% ipython --no-banner

In [1]: import numpy as np

In [2]: from numpy import linalg as LA

In [3]: np.set_printoptions(precision=2, suppress=True, linewidth=100, floatmode="fixed")

In [4]: J = np.array([[-1, 0, 1, 2], [-2, 0, -2, 1], [0, 0, 0, 2], [1, 0, -2, -1]])

In [5]: left, sigma, Vt = LA.svd(J, full_matrices=False)

In [6]: print(np.allclose(left * sigma @ Vt, J))
True

In [7]: print(np.round(np.abs(Vt[0]), 2) + 0)
[0.51 0.00 0.25 0.83]

In [8]: print(sigma.round(2) + 0)
[3.70 3.05 1.43 0.00]

In [9]: print(np.round(Vt @ Vt.T, 2) + 0)
[[1.00 0.00 0.00 0.00]
 [0.00 1.00 0.00 0.00]
 [0.00 0.00 1.00 0.00]
 [0.00 0.00 0.00 1.00]]

In [10]: print(np.round(left.T @ J @ Vt.T, 2) + 0)
[[3.70 0.00 0.00 0.00]
 [0.00 3.05 0.00 0.00]
 [0.00 0.00 1.43 0.00]
 [0.00 0.00 0.00 0.00]]

In [11]: print(np.round(sigma / sigma[0], 2) + 0)
[1.00 0.82 0.39 0.00]

In [12]: print(np.round(left.T @ left, 2) + 0)
[[1.00 0.00 0.00 0.00]
 [0.00 1.00 0.00 0.00]
 [0.00 0.00 1.00 0.00]
 [0.00 0.00 0.00 1.00]]

In [13]: print(round(float(np.sqrt((sigma ** 2).sum())), 2), np.round(LA.norm(J), 2))
5.0 5.0

In [14]: hat = np.triu(np.array([[-1, 2, 0, -1], [0, -2, -1, 0], [0, 1, -2, -1], [-1, 2, -1, 2]]), 1) + np.eye(4)

In [15]: B = hat @ J @ LA.inv(hat)

In [16]: print(round(float(LA.det(B)), 2))
-0.0

In [17]: f = np.array([1, -2, -1])

In [18]: print(np.correlate(J[1], J[0], "full"))
[-4 -2 -4  2  1  2 -1]
